In [1]: import numpy as np

In [2]: np.set_printoptions(suppress=True, linewidth=140)

In [3]: K = np.tril(np.array([[0, -5, -3], [1, -2, 0], [5, -5, -5]]), -1) + np.eye(3, dtype=int)

In [4]: K
Out[4]: 
array([[ 1,  0,  0],
       [ 1,  1,  0],
       [ 5, -5,  1]])

In [5]: # triangular, det is the product of the diagonal

In [6]: round(np.linalg.det(K[::-1]), 2)
Out[6]: np.float64(-1.0)

In [7]: round(np.linalg.eigvals(K).sum().real, 2)
Out[7]: np.float64(3.0)

In [8]: print(np.einsum("ij,ji->", K, K))
3

In [9]: np.poly(K)
Out[9]: array([ 1., -3.,  3., -1.])

In [10]: round(float(np.linalg.det(K.T)), 2)
Out[10]: 1.0

In [11]: np.linalg.matrix_rank(K - K[0, 0] * np.eye(3))
Out[11]: np.int64(2)

In [12]: np.round(np.sort(np.linalg.eigvals(K)), 2)
Out[12]: array([1., 1., 1.])

In [13]: np.linalg.matrix_power(K - np.diag(np.diag(K)), 3)
Out[13]: 
array([[0, 0, 0],
       [0, 0, 0],
       [0, 0, 0]])

In [14]: X = np.array([[-1, -1, -1, -1],
    ...:     [-1, -2, -2, -2],
    ...:     [-1, -2, -3, -3],
    ...:     [-1, -2, -3, -4]])

In [15]: X.sum(axis=1)
Out[15]: array([ -4,  -7,  -9, -10])

In [16]: X.mean(axis=0)
Out[16]: array([-1.  , -1.75, -2.25, -2.5 ])

In [17]: np.diff(X, axis=0)
Out[17]: 
array([[ 0, -1, -1, -1],
       [ 0,  0, -1, -1],
       [ 0,  0,  0, -1]])

In [18]: X.shape
Out[18]: (4, 4)

In [19]: X - X[0]
Out[19]: 
array([[ 0,  0,  0,  0],
       [ 0, -1, -1, -1],
       [ 0, -1, -2, -2],
       [ 0, -1, -2, -3]])

In [20]: np.abs(X).max()
Out[20]: np.int64(4)

In [21]: np.round(np.linalg.norm(X), 2)
Out[21]: np.float64(8.37)

In [22]: print(np.linalg.matrix_rank(X))
4

In [23]: print(np.count_nonzero(X))
16

In [24]: O, R = np.linalg.qr(X)

In [25]: print(O.round(2) + 0)
[[-0.5   0.87  0.    0.  ]
 [-0.5  -0.29  0.82  0.  ]
 [-0.5  -0.29 -0.41 -0.71]
 [-0.5  -0.29 -0.41  0.71]]

In [26]: R.round(2)
Out[26]: 
array([[ 2.  ,  3.5 ,  4.5 ,  5.  ],
       [ 0.  ,  0.87,  1.44,  1.73],
       [ 0.  ,  0.  ,  0.82,  1.22],
       [ 0.  ,  0.  ,  0.  , -0.71]])

In [27]: print(np.round(O @ R, 2))
[[-1. -1. -1. -1.]
 [-1. -2. -2. -2.]
 [-1. -2. -3. -3.]
 [-1. -2. -3. -4.]]

In [28]: F = np.load("test18.npy")

In [29]: F
Out[29]: 
array([[ 0.02, -0.01, -0.01, -0.01],
       [ 2.02,  2.99,  3.03, -1.99],
       [ 1.97,  2.99,  3.  , -2.02],
       [ 3.98,  6.03,  5.99, -3.96]])

In [30]: ev, evecs = np.linalg.eig(F)

In [31]: np.round(np.sort(np.linalg.eigvals(np.linalg.inv(F))), 2)
Out[31]: array([-22.04,   0.55,   4.09,  35.15])

In [32]: round(float(np.prod(ev)), 2)
Out[32]: -0.0

In [33]: print(ev.round(2))
[ 1.82  0.24  0.03 -0.05]

In [34]: np.round(np.linalg.det(X.T), 2)
Out[34]: np.float64(1.0)

In [35]: np.einsum("ij,ji->", X, X)
Out[35]: np.int64(70)

In [36]: np.round(np.poly(X), 2)
Out[36]: array([ 1., 10., 15.,  7.,  1.])

In [37]: round(float(np.linalg.eigvals(X).sum().real), 2)
Out[37]: -10.0

In [38]: np.kron(np.eye(2, dtype=int), X)
Out[38]: 
array([[-1, -1, -1, -1,  0,  0,  0,  0],
       [-1, -2, -2, -2,  0,  0,  0,  0],
       [-1, -2, -3, -3,  0,  0,  0,  0],
       [-1, -2, -3, -4,  0,  0,  0,  0],
       [ 0,  0,  0,  0, -1, -1, -1, -1],
       [ 0,  0,  0,  0, -1, -2, -2, -2],
       [ 0,  0,  0,  0, -1, -2, -3, -3],
       [ 0,  0,  0,  0, -1, -2, -3, -4]])
